$ python -q
>>> import numpy as np
>>> np.set_printoptions(suppress=True, linewidth=200)
>>> arr = np.load("arr.npy")
>>> print(arr)
[[ 3  1  4  2  4  1  1  3  4  4  2  2]
 [ 1 -1  2  0  2 -1 -1  1  2  2  0  0]
 [ 2  0  3  1  3  0  0  2  3  3  1  1]
 [ 5  3  6  4  6  3  3  5  6  6  4  4]
 [ 3  1  4  2  4  1  1  3  4  4  2  2]
 [ 5  3  6  4  6  3  3  5  6  6  4  4]]
>>> np.abs(np.diag(np.linalg.qr(arr)[1])) > 1e-9
array([ True,  True, False, False, False, False])
>>> np.allclose(arr[:-1].T @ np.linalg.lstsq(arr[:-1].T, arr[-1])[0], arr[-1])
True
>>> np.round(np.trace(np.linalg.pinv(arr) @ arr), 2)
np.float64(2.0)
>>> np.round(arr @ np.linalg.pinv(arr) @ arr, 2) + 0
array([[ 3.,  1.,  4.,  2.,  4.,  1.,  1.,  3.,  4.,  4.,  2.,  2.],
       [ 1., -1.,  2.,  0.,  2., -1., -1.,  1.,  2.,  2.,  0.,  0.],
       [ 2.,  0.,  3.,  1.,  3.,  0.,  0.,  2.,  3.,  3.,  1.,  1.],
       [ 5.,  3.,  6.,  4.,  6.,  3.,  3.,  5.,  6.,  6.,  4.,  4.],
       [ 3.,  1.,  4.,  2.,  4.,  1.,  1.,  3.,  4.,  4.,  2.,  2.],
       [ 5.,  3.,  6.,  4.,  6.,  3.,  3.,  5.,  6.,  6.,  4.,  4.]])
>>> Uu, s, vt = np.linalg.svd(arr)
>>> np.argmax(s[:-1] / (s[1:] + 1e-6)) + 1
np.int64(2)
>>> other = Uu[:, :2] @ np.diag(s[:2]) @ vt[:2]
>>> np.linalg.matrix_rank(arr, rtol=0.05)
np.int64(2)
>>> np.round(np.linalg.norm(arr - other, 2), 2), round(s[2], 2)
(np.float64(0.0), np.float64(0.0))
>>> M = np.load("block8.npy")
>>> M.round(2)
array([[-0.29, -0.64, -0.25, -0.08, -0.66],
       [-0.29, -0.44, -0.15,  0.63,  0.55],
       [ 0.22, -0.23, -0.61, -0.58,  0.43],
       [-0.88,  0.26,  0.04, -0.36,  0.17],
       [-0.07,  0.52, -0.73,  0.36, -0.24]])
>>> # columns are unit length and at right angles
>>> other = np.array([[-2, 3], [-1, -4]])
>>> Z = np.kron(other, M)
>>> print(Z.shape)
(10, 10)
>>> round(np.linalg.norm(Z, 2), 2), np.round(np.linalg.norm(other, 2) * np.linalg.norm(M, 2), 2)
(np.float64(5.02), np.float64(5.02))
>>> np.allclose(M, M.T)
False
>>> np.round(np.trace(M), 2)
np.float64(-1.95)
>>> round(np.abs(np.linalg.eigvals(M)).max(), 2)
np.float64(1.0)
>>> print(np.round((M - M.T) / 2, 2))
[[ 0.   -0.17 -0.23  0.4  -0.29]
 [ 0.17  0.    0.04  0.18  0.01]
 [ 0.23 -0.04  0.   -0.31  0.58]
 [-0.4  -0.18  0.31  0.   -0.1 ]
 [ 0.29 -0.01 -0.58  0.1   0.  ]]
>>> x = np.array([1, 0, 2, 2, 2])
>>> target = M @ x
>>> target.round(2)
array([-2.27,  1.75, -1.31, -1.18, -1.3 ])
>>> np.round(np.linalg.solve(M.T, M[4]), 2) + 0
array([0., 0., 0., 0., 1.])
>>> print(np.round(np.linalg.solve(M, M[:, 4]), 2))
[-0. -0. -0. -0.  1.]
>>> np.round(np.linalg.solve(M, target), 2) + 0
array([1., 0., 2., 2., 2.])
>>> other = np.array([[6, 5], [8, 1], [1, -5], [-7, 5], [1, -2]])
>>> np.linalg.matrix_rank(np.vstack([M, other.T]))
np.int64(5)
>>> np.round(np.einsum("ij,ij->i", M, M), 2)
array([1., 1., 1., 1., 1.])
>>> np.vstack([M, other.T]).shape
(7, 5)
>>> rng = np.random.default_rng(8572)
>>> labels = rng.permutation(5)
>>> print(labels)
[3 0 1 4 2]
>>> other = M[labels][:, labels]
>>> np.round(np.sort(np.abs(np.linalg.eigvals(other))), 2)
array([1., 1., 1., 1., 1.])
>>> np.allclose(other, M)
False
>>> np.round(np.trace(other), 2)
np.float64(-1.95)
>>> F = np.load("case10.npy")
>>> F
array([[ 0, -1,  3,  0,  5,  0,  3,  4],
       [ 1,  0,  1,  2,  2,  2, -1,  2],
       [-3, -1,  0,  2,  5,  3,  3,  2],
       [ 0, -2, -2,  0,  2,  0, -4,  1],
       [-5, -2, -5, -2,  0, -4, -4,  5],
       [ 0, -2, -3,  0,  4,  0, -5,  3],
       [-3,  1, -3,  4,  4,  5,  0, -4],
       [-4, -2, -2, -1, -5, -3,  4,  0]])
>>> f = np.array([5, 1, 3, 5, 5, -5, 5, 3])
>>> other = F + np.outer(f, np.eye(8)[7])
>>> print(np.round(np.linalg.det(other) / np.linalg.det(F), 2), np.round(1 + np.linalg.solve(F, f)[7], 2))
-2.58 -2.58
>>> np.linalg.matrix_rank(np.linalg.inv(other) - np.linalg.inv(F), tol=1e-8)
np.int64(1)
>>> x = np.array([2, 2, 3, 3, 1, 3, 0, 0])
>>> h1 = np.maximum(F @ x, 0)
>>> np.round(np.tanh(F @ x), 2)
array([ 1.,  1.,  1., -1., -1., -1.,  1., -1.])
>>> np.maximum(F @ x, 0) - np.maximum(-F @ x, 0)
array([ 12,  19,  12,  -8, -47,  -9,  18, -35])
>>> print(F * (h1 > 1e-9)[:, None])
[[ 0 -1  3  0  5  0  3  4]
 [ 1  0  1  2  2  2 -1  2]
 [-3 -1  0  2  5  3  3  2]
 [ 0  0  0  0  0  0  0  0]
 [ 0  0  0  0  0  0  0  0]
 [ 0  0  0  0  0  0  0  0]
 [-3  1 -3  4  4  5  0 -4]
 [ 0  0  0  0  0  0  0  0]]
>>> print(h1)
[12 19 12  0  0  0 18  0]
>>> F.T @ h1
array([-71,  -6,   1, 134, 230, 164,  53,  38])
>>> C2 = F.T @ F
>>> np.round(np.linalg.eigvalsh(C2)[::-1], 2)
array([169.27, 169.27,  82.45,  82.45,   4.92,   4.92,   0.37,   0.37])
>>> np.trace(C2), (F ** 2).sum()
(np.int64(514), np.int64(514))
>>> (F @ F.T).shape
(8, 8)
>>> np.round(np.linalg.svd(F, compute_uv=False) ** 2, 2)
array([169.27, 169.27,  82.45,  82.45,   4.92,   4.92,   0.37,   0.37])
>>> print(np.linalg.matrix_rank(C2))
8
>>> x = np.array([-1, -2, -1, 0, -2, 0, -2, 1])
>>> target = F @ x
>>> target
array([-13,  -2,  -9,  11,  27,  12,  -8,  12])
>>> print(np.round(np.linalg.solve(F, target), 2) + 0)
[-1. -2. -1.  0. -2.  0. -2.  1.]
>>> print(np.round(np.linalg.solve(F, target + F[:, 3]), 2) + 0)
[-1. -2. -1.  1. -2.  0. -2.  1.]
>>> data = np.load("test8.npy")
>>> print(data)
[[0 0 0 1 0 0 0 0 0]
 [0 0 1 0 0 0 1 0 0]
 [0 1 0 0 1 1 1 1 0]
 [1 0 0 0 1 0 0 1 1]
 [0 0 1 1 0 0 0 0 0]
 [0 0 1 0 0 0 1 1 0]
 [0 1 1 0 0 1 0 1 1]
 [0 0 1 1 0 1 1 0 0]
 [0 0 0 1 0 0 1 0 0]]
>>> np.linalg.matrix_rank(data, rtol=0.1)
np.int64(8)
>>> evals, V = np.linalg.eigh(data)
>>> np.abs(V[:, -1]).round(6).argmax()
np.int64(2)
>>> np.round(np.abs(V[:, -1]), 2)
array([0.07, 0.26, 0.48, 0.24, 0.2 , 0.38, 0.48, 0.43, 0.2 ])
>>> np.round(np.linalg.eigvalsh(data @ data), 2) + 0
array([ 0.  ,  0.2 ,  0.38,  0.56,  2.11,  2.53,  2.62,  6.23, 13.38])
>>> print(np.round(V.T @ V, 2) + 0)
[[1. 0. 0. 0. 0. 0. 0. 0. 0.]
 [0. 1. 0. 0. 0. 0. 0. 0. 0.]
 [0. 0. 1. 0. 0. 0. 0. 0. 0.]
 [0. 0. 0. 1. 0. 0. 0. 0. 0.]
 [0. 0. 0. 0. 1. 0. 0. 0. 0.]
 [0. 0. 0. 0. 0. 1. 0. 0. 0.]
 [0. 0. 0. 0. 0. 0. 1. 0. 0.]
 [0. 0. 0. 0. 0. 0. 0. 1. 0.]
 [0. 0. 0. 0. 0. 0. 0. 0. 1.]]
>>> evals, V = np.linalg.eigh(data)
>>> x = np.array([-3, 2, 1, -3, 0, 1, -2, 3, 0])
>>> (np.sign(V[:, -1].round(6)) == np.sign(V[0, -1].round(6))).astype(int)
array([1, 1, 1, 1, 1, 1, 1, 1, 1])
>>> np.round(x @ data @ x / (x @ x), 2), round(float(evals[0]), 2), round(evals[-1], 2)
(np.float64(-0.27), -2.5, np.float64(3.66))
>>> np.abs(data).sum(axis=1).max(), round(float(np.abs(evals).max()), 2)
(np.int64(5), 3.66)
>>> w1 = np.array([[1, 1, -1, -1, 1, 1],
...     [-1, 0, -1, 2, 1, -2],
...     [-1, 0, 2, 1, 2, 2],
...     [0, -2, 0, 0, -2, -2],
...     [0, 1, 0, 1, 0, 1],
...     [-1, 1, 1, 1, 0, -1],
...     [2, -1, -2, 1, -1, 2],
...     [-2, -1, -2, -2, 1, -2],
...     [0, -2, -1, 2, 1, 2]])
>>> c = np.array([1, -3, 5, -4, 4, 5])
>>> hid = np.maximum(data @ w1 + c, 0)
>>> np.linalg.matrix_rank(hid)
np.int64(4)
>>> Z = np.array([[1, 4], [1, 5], [-4, 3], [-1, 4], [-5, 0], [4, 4]])
>>> hid @ Z
array([[-17,  31],
       [ -7,  59],
       [-17,  15],
       [-11,  31],
       [-28,  41],
       [-14,  37],
       [-45,  28],
       [-14,  46],
       [  6,  41]])
>>> K = np.loadtxt("x.csv", delimiter=",")
>>> K
array([[ -1.09,   4.27,   5.75,   4.33,  -0.06],
       [  1.4 ,   4.11,   7.33,   7.38,  -0.04],
       [ -0.56,   3.97,   9.69,   5.66,  -1.11],
       [  8.37,  -8.5 ,   0.01,   4.4 ,   4.26],
       [  0.62,   5.2 ,   8.26,   6.93,  -0.19],
       [ -2.89,   5.36,   7.48,   6.08,   0.21],
       [  6.36,  -7.12,  -2.03,   6.06,   2.96],
       [  0.39,   3.42,   8.47,   4.82,   1.25],
       [ -0.55,   3.39,   6.99,   4.57,   0.31],
       [  6.18, -10.42,  -8.21,   3.06,  -3.47],
       [  3.43, -10.53,  -7.23,   3.24,  -2.44],
       [ -0.72,   5.46,   7.92,   6.26,  -0.67],
       [  1.11,   3.57,   9.4 ,   5.33,  -1.28],
       [ -1.04,   5.24,   7.85,   5.95,  -0.07],
       [  3.54, -12.35,  -9.33,   2.15,  -4.11],
       [ -1.14,   3.64,   8.05,   4.33,   1.5 ],
       [ -0.2 ,   4.76,   7.7 ,   3.05,  -0.82],
       [  4.77, -11.58,  -9.88,   4.86,  -4.89],
       [  6.22,  -7.31,  -0.65,   4.65,   4.47],
       [ -1.09,   4.4 ,   9.84,   5.15,   0.18],
       [  0.47,   5.02,   8.16,   4.21,  -1.62],
       [  0.93,   3.13,   8.49,   6.4 ,  -3.79],
       [  6.68,  -6.5 ,   0.27,   4.64,   2.92],
       [  3.11, -12.28,  -8.27,   4.33,  -3.59],
       [  7.16,  -6.72,  -0.66,   5.78,   4.02],
       [  2.64, -11.78,  -8.67,   4.94,  -4.79],
       [  6.95, -10.23,  -1.27,   5.24,   3.05],
       [  4.99,  -9.59,  -7.47,   2.27,  -4.83],
       [  3.05, -11.96,  -8.05,   5.16,  -6.08],
       [  6.68,  -7.54,  -0.62,   5.44,   4.58],
       [  6.92,  -7.98,  -1.34,   3.82,   2.79],
       [ -0.1 ,   5.5 ,   8.07,   5.34,  -0.14],
       [ -0.05,   3.82,   9.34,   5.95,  -0.49],
       [ -0.93,   3.57,   7.86,   6.53,  -1.48],
       [  6.46, -10.23,  -8.91,   4.92,  -3.25]])
>>> x = np.array([2, -1, -1, 0, 0])
>>> print(np.round(np.sort(np.abs(np.degrees(np.angle(np.linalg.eigvals(M))))), 2))
[  0.   120.8  120.8  164.31 164.31]
>>> round(np.linalg.det(M), 2)
np.float64(1.0)
>>> np.round(np.linalg.norm(x), 2), round(float(np.linalg.norm(M @ x)), 2)
(np.float64(2.45), 2.45)
>>> 5 - np.linalg.matrix_rank(M - np.eye(5), tol=1e-8)
np.int64(1)
>>> [p for p in range(1, 25) if np.allclose(np.linalg.matrix_power(M, p), np.eye(5))]
[]
>>> def softmax(z):
...     e = np.exp(z - z.max(axis=-1, keepdims=True))
...     return e / e.sum(axis=-1, keepdims=True)
... 
>>> print(np.round(softmax(K).sum(axis=1), 2))
[1. 1. 1. 1. 1. 1. 1. 1. 1. 1. 1. 1. 1. 1. 1. 1. 1. 1. 1. 1. 1. 1. 1. 1. 1. 1. 1. 1. 1. 1. 1. 1. 1. 1. 1.]
>>> np.round(softmax(K[13]), 2) + 0
array([0.  , 0.06, 0.82, 0.12, 0.  ])
>>> np.round(softmax(K[13] + 5), 2) + 0
array([0.  , 0.06, 0.82, 0.12, 0.  ])
>>> np.round(softmax(10 * K[13]), 2) + 0
array([0., 0., 1., 0., 0.])
>>> att = K @ K.T / np.sqrt(5)
>>> softmax(att).round(6).argmax(axis=1)
array([ 4,  4,  2, 26,  4, 19, 26, 19, 19, 17, 17,  4,  2,  4, 17, 19, 19, 17, 26, 19,  2, 21, 26, 17, 26, 17, 26, 17, 17, 26, 26,  4,  2,  2, 17])
>>> Z = np.array([[-2, 0, -8, -1, 9, -8, -1, 1, -2, -5],
...     [0, 8, 0, -5, 9, 9, 7, -6, 4, -7],
...     [4, 8, 8, 1, 6, 7, 8, -3, 6, -7],
...     [-7, -4, -1, -2, 1, -2, -8, -7, 0, -8],
...     [-7, -3, 2, -3, 9, 1, 0, -9, -3, -4],
...     [-8, -7, -1, -9, -8, -9, -6, -7, 5, -6],
...     [9, -8, 4, -1, -7, 4, 5, -1, -1, 0],
...     [-1, 8, 1, 5, -1, -7, -3, -3, 9, 4],
...     [-5, 8, -2, -3, -2, 4, -9, -6, -8, -1],
...     [8, 2, -5, 8, 8, 3, 0, 0, -8, -1]])
>>> m1 = (rng.random((43, 10)) < 0.25) @ Z
>>> m1
array([[ 14,   2,  -8,  11,   9,  -8,   1,  -3,  -2,  -2],
       [ -2,   0,  -8,  -1,   9,  -8,  -1,   1,  -2,  -5],
       [ -9,  -4,  -9,  -3,  10, -10,  -9,  -6,  -2, -13],
       [  0,   0,   0,   0,   0,   0,   0,   0,   0,   0],
       [ -1,  16,   1,   0,   8,   2,   4,  -9,  13,  -3],
       [  8,   8,   5,  -1,   1,   6,   9, -10,  12,  -3],
       [ -9,  -3,  -6,  -4,  18,  -7,  -1,  -8,  -5,  -9],
       [  4,  16,   8,  -4,  15,  16,  15,  -9,  10, -14],
       [ -7,   8, -10,  -4,   7,  -4, -10,  -5, -10,  -6],
       [ -3,  -4,   1,  -6,  -8,   6, -12, -14,  -9,  -9],
       [-15, -11,  -2, -11,  -7, -11, -14, -14,   5, -14],
       [ -2,   1,  14,   0,   8,   3,   2, -23,  11, -15],
       [ -9,  -3,  -6,  -4,  18,  -7,  -1,  -8,  -5,  -9],
       [ -7,  -4,  -1,  -2,   1,  -2,  -8,  -7,   0,  -8],
       [ -2,   0,  -8,  -1,   9,  -8,  -1,   1,  -2,  -5],
       [  1,  -7,   3, -15,  -6,   4,   6, -14,   8, -13],
       [ -8,  13,   3,  -3,  17,   3,   4, -18,  10,  -7],
       [-16,   1,  -7, -11,  28,   0,  -2, -21,  -1, -24],
       [ -1,  -4,  -4,   1,   2, -13,  -7, -10,   6,  -9],
       [ -1,   8,   1,   5,  -1,  -7,  -3,  -3,   9,   4],
       [  0,  -7,   4,  -5, -16, -12,  -4, -11,  13,  -2],
       [ 12,  10,   3,   9,  14,  10,   8,  -3,  -2,  -8],
       [-10,  13,  -5,  -4,  26,  -5,   3, -17,   8, -12],
       [ -6,   1,  -1,  -9,   7, -10,   1,  -9,   9, -18],
       [ -9,  -4,  -9,  -3,  10, -10,  -9,  -6,  -2, -13],
       [  0,   8,   0,  -5,   9,   9,   7,  -6,   4,  -7],
       [-15,   9,   2,  -5,  18,   1,  -4, -25,  10, -15],
       [ -4,   1,   7,  -8,  -2,  -2,   2, -10,  11, -13],
       [  1, -15,   3, -10, -15,  -5,  -1,  -8,   4,  -6],
       [ -6, -19,   2, -12, -14,  -7,  -9, -15,   4, -14],
       [  4,  16,   8,  -4,  15,  16,  15,  -9,  10, -14],
       [  8,  10,  -5,   3,  17,  12,   7,  -6,  -4,  -8],
       [  3,   8,   3,   1, -10,   1,  -7, -10,   0,   3],
       [ -5,  16,  -2,  -8,   7,  13,  -2, -12,  -4,  -8],
       [ -8,   4,   0,   3,   0,  -9, -11, -10,   9,  -4],
       [ -9,   1,   0,  -4,  -9, -16,  -9, -10,  14,  -2],
       [-16,   5,  -1, -11,   1,  -9, -10, -23,  18, -17],
       [ -6,  13,   3,   2,  23,  -7,   4, -14,  10, -12],
       [ 13,   0,  12,   0,  -1,  11,  13,  -4,   5,  -7],
       [  8,   0,   5,   4,  -8,  -3,   2,  -4,   8,   4],
       [  0,   0,   0,   0,   0,   0,   0,   0,   0,   0],
       [ -3,   5,  10,  -2,  15,   8,   8, -12,   3, -11],
       [-19,   1,  -1,  -8,   8,   3, -17, -22, -11, -13]])
>>> # rows 6 and 12 are equal
>>> Z = m1[[23, 32]].astype(float)
>>> for _ in range(3):
...     labels = np.linalg.norm(m1[:, None] - Z, axis=-1).argmin(axis=1)
...     Z = np.array([m1[labels == j].mean(axis=0) for j in range(2)])
... 
>>> labels
array([1, 1, 0, 1, 1, 1, 0, 1, 0, 1, 0, 0, 0, 0, 1, 0, 0, 0, 0, 1, 1, 1, 0, 0, 0, 1, 0, 0, 1, 0, 1, 1, 1, 0, 0, 0, 0, 0, 1, 1, 1, 0, 0])
>>> np.bincount(labels)
array([24, 19])
>>> np.round(Z[1] - Z[0], 2)
array([11.72,  2.62,  2.15,  5.  , -5.28,  5.92,  6.61,  7.66, -0.47,  7.31])
>>> np.abs(Z[1] - Z[0]).argmax()
np.int64(0)
